$ python -q
>>> import numpy as np
>>> import numpy.linalg as la
>>> np.set_printoptions(precision=3, suppress=True, linewidth=140)
>>> rnd = lambda a: np.round(a, 3) + 0
>>> arr = np.loadtxt("sample12.csv", delimiter=",")
>>> arr
array([[3., 0., 0., 0.],
       [0., 0., 0., 3.],
       [0., 0., 0., 0.],
       [0., 3., 0., 0.]])
>>> # splits into 3 blocks
>>> np.flatnonzero(la.matrix_power((arr != 0) + (arr.T != 0) + np.eye(4), 4)[1])
array([1, 3])
>>> rnd(la.det(arr))
np.float64(0.0)
>>> (la.matrix_power((arr != 0) + (arr.T != 0) + np.eye(4), 4) > 0).astype(int)
array([[1, 0, 0, 0],
       [0, 1, 0, 1],
       [0, 0, 1, 0],
       [0, 1, 0, 1]])
>>> rnd(np.sort(la.eigvals(arr).real))
array([-3.,  0.,  3.,  3.])
>>> rng = np.random.default_rng(71)
>>> labels = rng.permutation(4)
>>> labels
array([2, 1, 0, 3])
>>> out = arr[labels][:, labels]
>>> np.trace(out)
np.float64(3.0)
>>> rnd(np.sort(np.abs(la.eigvals(out))))
array([0., 3., 3., 3.])
>>> np.allclose(out, arr)
False
>>> m1 = np.load("arr.npy")
>>> rnd(m1)
array([[-0.087,  0.335,  0.719, -0.396, -0.454],
       [-0.26 , -0.037,  0.595,  0.315,  0.691],
       [-0.736,  0.59 , -0.319,  0.094, -0.013],
       [ 0.13 ,  0.211, -0.161, -0.778,  0.554],
       [ 0.606,  0.703,  0.005,  0.36 ,  0.097]])
>>> # orthonormal columns
>>> out = m1 / np.sqrt((m1 ** 2).mean(axis=1, keepdims=True))
>>> la.matrix_rank(out) == la.matrix_rank(m1)
np.True_
